$ python3 -q
>>> import numpy as np
>>> from numpy import linalg as LA
>>> np.set_printoptions(suppress=True, linewidth=200)
>>> arr = np.load("sample14.npy")
>>> arr
array([[ 2.32, -1.44, -1.24, -1.23,  0.75,  1.56,  2.19],
       [ 1.31, -0.91, -0.3 , -0.44,  0.39,  1.12,  1.63],
       [-2.58,  0.8 , -1.62,  0.43, -1.07, -1.  , -0.97],
       [ 1.78, -0.86,  1.12, -0.1 ,  0.64,  1.2 ,  1.56],
       [ 2.18, -0.76, -0.58, -1.25,  0.89,  0.6 ,  0.51]])
>>> round(float(LA.norm(arr, 2) / LA.norm(arr)), 3)
0.916
>>> LA.lstsq(arr[:-1].T, arr[-1])[2]
np.int32(3)
>>> np.abs(np.diag(LA.qr(arr)[1])) > 1e-9
array([ True,  True,  True, False, False])
>>> np.unique(arr.round(6), axis=0).shape
(5, 7)
>>> rank = LA.matrix_rank(arr)
>>> rank
np.int64(3)
>>> N = LA.svd(arr)[2][rank:].T
>>> [int(LA.matrix_rank(np.delete(arr, i, axis=0))) for i in range(5)]
[3, 3, 3, 3, 3]
>>> Uu, sig, VT = LA.svd(arr)
>>> V = VT[:(sig > 1e-8).sum()]
>>> rng = np.random.default_rng(62635)
>>> x0 = arr[0] + 5 * arr[1] + rng.integers(2) * np.eye(7)[0]
>>> x0.round(3)
array([ 8.87, -5.99, -2.74, -3.43,  2.7 ,  7.16, 10.34])
>>> np.round(np.diag(V.T @ V), 3)
array([0.668, 0.122, 0.868, 0.301, 0.142, 0.232, 0.665])
>>> round(LA.norm(x0 - V.T @ V @ x0), 3)
np.float64(0.0)
>>> E = np.load("layer4.npy")
>>> E
array([[0, 1, 1, 0],
       [1, 0, 1, 0],
       [1, 1, 0, 0],
       [0, 0, 0, 0]])
>>> np.trace(E @ E @ E) // 6
np.int64(1)
>>> Lm = np.diag(E.sum(axis=1)) - E
>>> round(LA.det(Lm[1:, 1:]))
0
>>> Lm @ np.ones(4)
array([0., 0., 0., 0.])
>>> rank = LA.matrix_rank(E)
>>> rank
np.int64(3)
>>> N = LA.svd(E)[2][rank:].T
>>> [int(LA.matrix_rank(np.delete(E, i, axis=0))) for i in range(4)]
[2, 2, 2, 3]
>>> np.allclose(E @ N, 0)
True
>>> E @ N
array([[0.],
       [0.],
       [0.],
       [0.]])
>>> N @ N.T
array([[0., 0., 0., 0.],
       [0., 0., 0., 0.],
       [0., 0., 0., 0.],
       [0., 0., 0., 1.]])
>>> LA.matrix_rank(E.T @ E), LA.matrix_rank(E @ E.T)
(np.int64(3), np.int64(3))
>>> w1 = np.array([[-4, -1, 1], [-3, -3, -5], [4, 3, 5], [-4, -5, -4]])
>>> b = np.array([3, 3, 0])
>>> H = np.maximum(E @ w1 + b, 0)
>>> LA.matrix_rank(H)
np.int64(3)
>>> basis = np.array([[3, 2], [-1, -1], [-2, 0]])
>>> H @ basis
array([[ 9,  5],
       [-8,  1],
       [ 0,  0],
       [ 6,  3]])
>>> data = np.array([[-1.2, 0.5, 0.5, 0.5], [-0.2, 1.2, 0.4, 2.5]])
>>> data[2]
Traceback (most recent call last):
  File "<python-input-41>", line 1, in <module>
    data[2]
    ~~~~^^^
IndexError: index 2 is out of bounds for axis 0 with size 2
>>> round(float(LA.norm(data)), 3)
3.175
>>> np.round(LA.svd(data, compute_uv=False), 3)
array([2.949, 1.176])
>>> data.sum(axis=0)
array([-1.4,  1.7,  0.9,  3. ])
>>> LA.matrix_rank(data)
np.int64(2)
>>> data.mean(axis=0)
array([-0.7 ,  0.85,  0.45,  1.5 ])
>>> np.count_nonzero(data)
np.int64(8)
>>> np.round(data.sum(axis=1), 3)
array([0.3, 3.9])
>>> T = np.stack([data, 2 * data, data[::-1]])
>>> np.einsum("bij,cij->bc", T, T)
array([[10.08, 20.16,  4.58],
       [20.16, 40.32,  9.16],
       [ 4.58,  9.16, 10.08]])
>>> T.shape
(3, 2, 4)
>>> LA.matrix_rank(T.reshape(3, -1))
np.int64(2)
>>> K = np.load("out16.npy")
>>> K
array([[ 0.9  , -0.1  ,  0.   , -1.5  , -2.6  ,  0.4  ,  1.   ],
       [ 0.306, -1.695, -0.004,  0.787, -0.917,  0.519, -0.603],
       [-1.   ,  0.6  ,  0.1  ,  0.   , -1.2  , -0.3  , -2.8  ],
       [-0.1  , -0.4  , -1.1  , -0.1  , -2.1  , -1.1  ,  0.2  ],
       [ 0.3  , -1.7  ,  0.   ,  0.8  , -0.9  ,  0.5  , -0.6  ]])
>>> [round(float(x), 3) for x in LA.svd(K, compute_uv=False)[:3]]
[4.057, 3.428, 2.819]
>>> LA.matrix_rank(K, rtol=0.1)
np.int64(4)
>>> round(LA.norm(K, 2) / LA.norm(K), 3)
np.float64(0.651)
>>> np.argsort(-LA.norm(K, axis=0).round(6), kind="stable")[:3]
array([4, 6, 1])
>>> LA.cond(K) > 100
np.True_
>>> LA.norm(K, axis=1).argmax()
np.int64(0)
>>> np.round(LA.norm(K[0], 1), 3), round(LA.norm(K[0], np.inf), 3)
(np.float64(6.5), np.float64(2.6))
>>> round(float(LA.norm(K, 1)), 3), round(float(LA.norm(K, np.inf)), 3)
(7.717, 6.5)
>>> round(float(K[0] @ K[3]), 3)
5.32
>>> Uu, sig, VT = LA.svd(K)
>>> np.argmax(sig[:-1] / (sig[1:] + 1e-6)) + 1
np.int64(4)
>>> M2 = Uu[:, :4] @ np.diag(sig[:4]) @ VT[:4]
>>> M2.round(3) + 0
array([[ 0.9  , -0.1  ,  0.   , -1.5  , -2.6  ,  0.4  ,  1.   ],
       [ 0.306, -1.696,  0.002,  0.787, -0.917,  0.515, -0.603],
       [-1.   ,  0.6  ,  0.1  ,  0.   , -1.2  , -0.3  , -2.8  ],
       [-0.1  , -0.4  , -1.1  , -0.1  , -2.1  , -1.1  ,  0.2  ],
       [ 0.3  , -1.699, -0.006,  0.8  , -0.9  ,  0.504, -0.6  ]])
>>> LA.matrix_rank(M2)
np.int64(4)
>>> round(float(LA.norm(K - M2) / LA.norm(K)), 3)
0.002
>>> M = np.loadtxt("case17.csv", delimiter=",")
>>> M
array([[0., 0., 0., 0., 0., 1., 0.],
       [0., 0., 0., 0., 0., 0., 1.],
       [0., 0., 0., 0., 0., 0., 1.],
       [0., 0., 0., 0., 1., 0., 0.],
       [0., 0., 0., 1., 0., 0., 0.],
       [1., 0., 0., 0., 0., 0., 0.],
       [0., 1., 1., 0., 0., 0., 0.]])
>>> M.sum(axis=0)
array([1., 1., 1., 1., 1., 1., 2.])
>>> M @ M
array([[1., 0., 0., 0., 0., 0., 0.],
       [0., 1., 1., 0., 0., 0., 0.],
       [0., 1., 1., 0., 0., 0., 0.],
       [0., 0., 0., 1., 0., 0., 0.],
       [0., 0., 0., 0., 1., 0., 0.],
       [0., 0., 0., 0., 0., 1., 0.],
       [0., 0., 0., 0., 0., 0., 2.]])
>>> Lm = np.diag(M.sum(axis=1)) - M
>>> (LA.eigvalsh(Lm) < 1e-8).sum()
np.int64(3)
>>> Lm @ np.ones(7)
array([0., 0., 0., 0., 0., 0., 0.])
>>> LA.matrix_rank(Lm)
np.int64(4)
>>> np.round(LA.eigvalsh(Lm), 3) + 0
array([0., 0., 0., 1., 2., 2., 3.])
>>> Lm
array([[ 1.,  0.,  0.,  0.,  0., -1.,  0.],
       [ 0.,  1.,  0.,  0.,  0.,  0., -1.],
       [ 0.,  0.,  1.,  0.,  0.,  0., -1.],
       [ 0.,  0.,  0.,  1., -1.,  0.,  0.],
       [ 0.,  0.,  0., -1.,  1.,  0.,  0.],
       [-1.,  0.,  0.,  0.,  0.,  1.,  0.],
       [ 0., -1., -1.,  0.,  0.,  0.,  2.]])
>>> round(float(LA.norm(M, 2) / LA.norm(M)), 3)
0.5
>>> LA.cond(M) > 100
np.True_
>>> [round(float(x), 3) for x in LA.svd(M, compute_uv=False)[:3]]
[1.414, 1.414, 1.0]
>>> np.abs(np.diag(LA.qr(M)[1])) > 1e-9
array([ True,  True, False,  True,  True,  True,  True])
>>> LA.lstsq(M[:-1].T, M[-1])[2]
np.int32(5)
>>> basis = 5 * np.array([[0.0, 0.3, -0.6], [-1.0, 0.1, 0.2]])
>>> idx = rng.integers(0, 2, 12)
>>> mat = basis[idx] + rng.normal(size=(12, 3))
>>> mat.round(3)
array([[-0.094,  1.404, -1.594],
       [-3.674, -0.338,  1.268],
       [ 1.614,  2.193, -4.289],
       [-1.091,  0.098, -4.93 ],
       [-0.409,  2.517, -2.984],
       [-0.365,  0.657, -3.761],
       [-4.282,  0.141,  1.414],
       [-3.105,  0.765,  1.674],
       [ 0.211,  0.594, -3.224],
       [-4.124,  3.381,  1.679],
       [-4.337,  1.774,  2.168],
       [-0.406,  2.89 , -4.303]])
>>> cov = np.cov(mat, rowvar=False)
>>> np.round(np.corrcoef(mat.T), 3)
array([[ 1.   ,  0.161, -0.898],
       [ 0.161,  1.   , -0.087],
       [-0.898, -0.087,  1.   ]])
>>> np.round(np.polyfit(mat[:, 1], mat[:, 0], 1), 3)
array([ 0.28 , -2.046])
>>> np.round(np.median(mat, axis=0), 3)
array([-0.75 ,  1.084, -2.289])
>>> np.argsort(-mat.std(axis=0).round(6), kind="stable")
array([2, 0, 1])
>>> cov.round(3)
array([[ 4.37 ,  0.407, -5.291],
       [ 0.407,  1.457, -0.297],
       [-5.291, -0.297,  7.944]])
>>> Xc = mat - mat.mean(axis=0)
>>> V = LA.svd(Xc)[2][:2]
>>> M2 = Xc - Xc @ V.T @ V
>>> np.round((Xc @ V.T).std(axis=0), 3)
array([3.284, 1.158])
>>> LA.norm(M2, axis=1).round(6).argmax()
np.int64(3)
>>> basis = 20 * np.array([[1.4, -0.5, -0.6, 0.9, -1.0, -0.3],
...     [1.1, -2.7, 0.8, 0.5, -2.0, -0.5],
...     [-1.0, 1.6, -0.7, -1.8, 0.3, 0.1]])
>>> idx = rng.integers(0, 3, 14)
>>> X = basis[idx] + rng.normal(size=(14, 6))
>>> X.round(3)
array([[ 29.246, -11.146, -12.273,  17.865, -20.936,  -7.071],
       [ 19.623, -55.044,  15.915,   9.934, -40.026, -10.258],
       [-20.381,  31.754, -15.268, -36.849,   5.616,   1.562],
       [ 23.582, -53.596,  16.346,   9.375, -40.513, -10.714],
       [-21.651,  31.481, -14.585, -39.1  ,   3.021,   1.745],
       [ 29.353, -10.986, -12.357,  18.569, -20.898,  -5.099],
       [ 21.216, -53.783,  18.188,   9.031, -39.188, -11.422],
       [ 28.263, -10.645, -11.073,  17.112, -19.687,  -5.348],
       [ 20.741, -54.014,  17.441,  12.01 , -39.928, -10.898],
       [ 28.488,  -9.39 , -12.667,  18.046, -20.639,  -5.667],
       [-21.608,  32.863, -14.933, -36.154,   6.297,   2.773],
       [-18.719,  30.674, -14.437, -36.914,   7.041,   2.613],
       [ 26.578,  -7.746, -11.222,  18.507, -19.7  ,  -5.683],
       [ 22.324, -54.505,  15.964,   9.008, -40.734,  -9.503]])
>>> P = X @ LA.solve(X.T @ X, X.T)
>>> np.round(LA.eigvalsh(P), 3) + 0
array([0., 0., 0., 0., 0., 0., 0., 0., 1., 1., 1., 1., 1., 1.])
>>> feats = np.load("m.npy")
>>> feats
array([[ 3,  4,  5],
       [ 6,  7,  8],
       [ 9, 10, 11],
       [12, 13, 14],
       [15, 16, 17],
       [18, 19, 20]])
>>> rank = LA.matrix_rank(feats)
>>> rank
np.int64(2)
>>> N = LA.svd(feats)[2][rank:].T
>>> [int(LA.matrix_rank(feats[:, :j + 1])) for j in range(3)]
[1, 2, 2]
>>> N.shape
(3, 1)
>>> np.round(feats @ N, 3) + 0
array([[0.],
       [0.],
       [0.],
       [0.],
       [0.],
       [0.]])
>>> LA.matrix_rank(feats.T @ feats), LA.matrix_rank(feats @ feats.T)
(np.int64(2), np.int64(2))
